% ipython --no-banner

In [1]: import numpy as np

In [2]: np.set_printoptions(suppress=True, linewidth=160)

In [3]: def tidy(a):
   ...:     return np.round(a, 4) + 0
   ...: 

In [4]: C = np.array([[2, 3, 0, 2], [3, 2, 1, 0], [0, 0, 0, 3], [0, 3, 0, 1]])

In [5]: rng = np.random.default_rng(1875)

In [6]: E = (rng.random((16, 4)) < 0.25) @ C

In [7]: E
Out[7]: 
array([[2, 3, 0, 5],
       [0, 3, 0, 1],
       [2, 3, 0, 2],
       [0, 0, 0, 0],
       [0, 0, 0, 0],
       [2, 6, 0, 3],
       [3, 5, 1, 1],
       [0, 0, 0, 0],
       [0, 3, 0, 1],
       [3, 5, 1, 1],
       [3, 2, 1, 0],
       [2, 3, 0, 5],
       [3, 2, 1, 0],
       [3, 2, 1, 0],
       [2, 3, 0, 2],
       [5, 5, 1, 5]])

In [8]: # row 4 repeats row 3

In [9]: G = np.cov(E, rowvar=False)

In [10]: print(np.argwhere(np.triu(np.abs(np.corrcoef(E.T)) > 0.8, 1)))
[]

In [11]: tidy(np.corrcoef(E.T))
Out[11]: 
array([[ 1.    ,  0.5968,  0.7778,  0.3815],
       [ 0.5968,  1.    ,  0.2999,  0.5354],
       [ 0.7778,  0.2999,  1.    , -0.1937],
       [ 0.3815,  0.5354, -0.1937,  1.    ]])

In [12]: print(np.median(E, axis=0))
[2. 3. 0. 1.]

In [13]: np.argsort(-E.std(axis=0).round(6), kind="stable")
Out[13]: array([3, 1, 0, 2])

In [14]: tidy(np.linalg.eigvalsh(G)[::-1])
Out[14]: array([6.2757, 2.0646, 1.0806, 0.025 ])

In [15]: tidy(E.std(axis=0))
Out[15]: array([1.4524, 1.7755, 0.4841, 1.8329])

In [16]: feats = np.load("arr.npy")

In [17]: print(feats)
[[ 2  0  0  0]
 [ 4  4  0  0]
 [-5 -5  4  0]
 [-4  2  1  1]]

In [18]: # triangular, det is the product of the diagonal

In [19]: Q, evecs = np.linalg.qr(feats[:, :1])[0], np.linalg.qr(feats[:, 1:])[0]

In [20]: s = np.linalg.svd(Q.T @ evecs, compute_uv=False)

In [21]: tidy(np.linalg.norm(Q @ Q.T - evecs @ evecs.T, 2))
Out[21]: np.float64(1.0)

In [22]: (s > 0.9).sum()
Out[22]: np.int64(1)
